$ python3 -q
>>> import numpy as np
>>> from numpy import linalg as LA
>>> np.set_printoptions(precision=2, suppress=True, linewidth=100)
>>> E = np.load("x.npy")
>>> E
array([[ -9.24,  10.53,  -5.92,  -3.48,  -0.79,  -7.94,  -9.64],
       [ -4.64,   7.52,  -5.2 ,  -2.07, -12.71,  -1.76, -11.22],
       [  9.69,  -9.7 ,   4.86,   3.46,  -6.6 ,   9.67,   6.28],
       [  9.71, -10.26,   5.41,   3.55,  -3.67,   9.16,   7.82],
       [ -6.42,   8.97,  -5.76,  -2.66,  -9.65,  -3.87, -11.41],
       [ -9.74,  10.09,  -5.22,  -3.53,   4.8 ,  -9.39,  -7.25],
       [ -8.67,  10.38,  -6.04,  -3.34,  -3.43,  -6.97, -10.45],
       [  0.69,   2.37,  -2.72,  -0.19, -17.41,   3.76,  -8.31],
       [ -1.53,  -1.47,   2.24,  -0.12,  17.66,  -4.54,   7.6 ],
       [  7.68,  -9.85,   6.01,   3.05,   6.67,   5.51,  11.13],
       [ -1.24,  -1.79,   2.41,  -0.01,  17.59,  -4.27,   7.86],
       [  7.27,  -9.58,   5.94,   2.92,   7.75,   4.96,  11.27],
       [  5.78,  -3.48,   0.59,   1.73, -16.67,   8.07,  -2.85],
       [  2.44,   0.48,  -1.7 ,   0.45, -17.79,   5.35,  -6.76],
       [ -1.49,   4.6 ,  -3.85,  -0.98, -16.16,   1.63,  -9.85],
       [  7.11,  -5.23,   1.68,   2.27, -15.26,   8.98,  -0.78],
       [ -6.47,   9.01,  -5.77,  -2.67,  -9.53,  -3.94, -11.4 ],
       [  6.13,  -3.93,   0.87,   1.88, -16.37,   8.33,  -2.34],
       [  2.15,   0.79,  -1.87,   0.35, -17.77,   5.1 ,  -7.03],
       [ -4.02,   1.34,   0.67,  -1.05,  17.6 ,  -6.71,   5.08],
       [  3.72,  -0.98,  -0.88,   0.94, -17.68,   6.45,  -5.42],
       [  9.58,  -9.35,   4.56,   3.39,  -7.87,   9.81,   5.51],
       [  7.35,  -9.64,   5.96,   2.95,   7.53,   5.07,  11.25],
       [ -1.32,   4.43,  -3.77,  -0.92, -16.29,   1.8 ,  -9.74],
       [  7.95, -10.01,   6.04,   3.13,   5.89,   5.89,  11.  ],
       [ -5.37,   8.13,  -5.45,  -2.31, -11.59,  -2.6 , -11.36],
       [  0.23,  -3.33,   3.22,   0.52,  16.99,  -2.88,   9.02],
       [ -4.08,   7.04,  -4.99,  -1.88, -13.48,  -1.13, -11.06],
       [  4.89,  -7.74,   5.29,   2.15,  12.34,   2.05,  11.27],
       [ -7.43,   9.68,  -5.97,  -2.97,  -7.34,  -5.17, -11.22],
       [  6.89,  -9.31,   5.87,   2.81,   8.64,   4.46,  11.36],
       [  8.89, -10.46,   6.01,   3.4 ,   2.5 ,   7.33,  10.19],
       [ -4.66,   7.54,  -5.21,  -2.08, -12.68,  -1.78, -11.22],
       [ -1.46,   4.57,  -3.84,  -0.97, -16.18,   1.65,  -9.83],
       [ -1.18,   4.29,  -3.7 ,  -0.87, -16.39,   1.94,  -9.66],
       [ -3.69,   0.95,   0.89,  -0.93,  17.68,  -6.43,   5.45],
       [  9.21, -10.53,   5.92,   3.48,   0.92,   7.89,   9.69],
       [ -9.39,  10.53,  -5.83,  -3.52,   0.21,  -8.26,  -9.29],
       [  2.51,   0.4 ,  -1.65,   0.48, -17.79,   5.42,  -6.69],
       [ -1.05,   4.17,  -3.64,  -0.82, -16.48,   2.06,  -9.58],
       [  1.35,   1.67,  -2.34,   0.05, -17.62,   4.37,  -7.76],
       [ -3.87,   1.16,   0.77,  -1.  ,  17.64,  -6.58,   5.25],
       [  8.14, -10.12,   6.05,   3.19,   5.31,   6.16,  10.89]])
>>> Uu, sig, Vt = LA.svd(E)
>>> np.argmax(sig[:-1] / (sig[1:] + 1e-6)) + 1
np.int64(2)
>>> sig.round(2) + 0
array([105.86,  77.41,   0.  ,   0.  ,   0.  ,   0.  ,   0.  ])
>>> B = Uu[:, :2] @ np.diag(sig[:2]) @ Vt[:2]
>>> LA.matrix_rank(B)
np.int64(2)
>>> LA.matrix_rank(E, rtol=0.05)
np.int64(2)
>>> np.round(np.abs(E - B).max(), 2)
np.float64(0.0)
